>>> import numpy as np
>>> np.set_printoptions(suppress=True, linewidth=200)
>>> rd = lambda a: np.round(a, 3) + 0
>>> feats = np.array([[3, 2, 2, 4, 4], [0, -1, -1, 1, 1], [4, 3, 3, 5, 5]])
>>> # columns 1 and 2 are equal
>>> Uu, sigma, vt = np.linalg.svd(feats)
>>> rd(sigma)
array([11.537,  1.977,  0.   ])
>>> np.argmax(sigma[:-1] / (sigma[1:] + 1e-6)) + 1
np.int64(2)
>>> other = Uu[:, :2] @ np.diag(sigma[:2]) @ vt[:2]
>>> rd(other)
array([[ 3.,  2.,  2.,  4.,  4.],
       [ 0., -1., -1.,  1.,  1.],
       [ 4.,  3.,  3.,  5.,  5.]])
>>> rd(np.abs(feats - other).max())
np.float64(0.0)
>>> m1 = np.load("m.npy")
>>> m1
array([[-1.031, 60.314, 20.545],
       [-0.709, 61.531, 21.819],
       [-0.274, 58.711, 19.799],
       [ 0.071, 59.498, 19.325],
       [-0.99 , 58.806, 20.151],
       [-0.045, 61.398, 20.646],
       [ 0.591, 61.551, 21.84 ],
       [ 0.526, 60.232, 20.051],
       [ 0.755, 60.504, 21.14 ],
       [ 1.392, 59.405, 20.51 ],
       [ 0.235, 61.107, 18.1  ],
       [ 1.098, 60.045, 21.775],
       [-0.432, 59.705, 17.972],
       [ 1.039, 60.584, 17.918],
       [ 1.652, 60.921, 19.306]])
>>> Xc = m1 - m1.mean(axis=0)
>>> Uu, sigma, vt = np.linalg.svd(Xc, full_matrices=False)
>>> np.abs(Uu[:, 0]).argmax()
np.int64(12)
>>> rd(sigma ** 2 / (sigma ** 2).sum())
array([0.555, 0.269, 0.176])
>>> rd(Xc.mean(axis=0))
array([0., 0., 0.])
>>> other = np.array([[0, 1], [0, 2], [2, 2], [1, 3], [3, 3]])
>>> Z = np.array([[1, 3, 8], [7, -3, 1]])
>>> rng = np.random.default_rng(14)
>>> mat = other @ Z + 0.02 * rng.normal(size=(5, 3))
>>> rd(mat)
array([[ 7.014, -3.02 ,  0.969],
       [13.942, -6.007,  2.025],
       [16.001,  0.01 , 18.02 ],
       [21.982, -5.947, 10.982],
       [24.007,  0.055, 26.998]])
>>> rd(mat.sum(axis=1))
array([ 4.963,  9.959, 34.031, 27.018, 51.06 ])
>>> A = np.array([[1, -2, -3, -1], [2, -6, 2, -3], [-3, 2, 1, 1], [1, 2, 3, 1]])
>>> # rows and columns are dependent
>>> W = np.array([[-1, 0], [1, 2], [0, -2], [-2, 1]])
>>> b = np.array([-1, 1])
>>> act = np.maximum(A @ W + b, 0)
>>> (act > 0).astype(int)
array([[0, 1],
       [0, 0],
       [1, 1],
       [0, 0]])
>>> np.linalg.matrix_rank(act)
np.int64(2)
>>> Z = np.array([[0, 1], [1, 0]])
>>> act @ Z
array([[2, 0],
       [0, 0],
       [4, 2],
       [0, 0]])
>>> (act @ Z).round(6).argmax(axis=1)
array([0, 0, 0, 0])
>>> Uu, sigma, vt = np.linalg.svd(A)
>>> np.argmax(sigma[:-1] / (sigma[1:] + 1e-6)) + 1
np.int64(3)
>>> other = Uu[:, :3] @ np.diag(sigma[:3]) @ vt[:3]
>>> rd(other)
array([[ 1., -2., -3., -1.],
       [ 2., -6.,  2., -3.],
       [-3.,  2.,  1.,  1.],
       [ 1.,  2.,  3.,  1.]])
>>> np.linalg.matrix_rank(A, rtol=0.05)
np.int64(3)
>>> rd(np.abs(A - other).max())
np.float64(0.0)
>>> rd(np.linalg.norm(other, 2) / np.linalg.norm(other))
np.float64(0.831)
>>> Uu, sigma, vt = np.linalg.svd(A)
>>> V = vt[:(sigma > 1e-8).sum()]
>>> x0 = A[1] + -1 * A[0] + rng.integers(2) * np.eye(4)[2]
>>> x0
array([ 1., -4.,  6., -2.])
>>> rd(np.linalg.norm(x0 - V.T @ V @ x0))
np.float64(0.0)
>>> rd(V.T @ V)
array([[1. , 0. , 0. , 0. ],
       [0. , 0.8, 0. , 0.4],
       [0. , 0. , 1. , 0. ],
       [0. , 0.4, 0. , 0.2]])
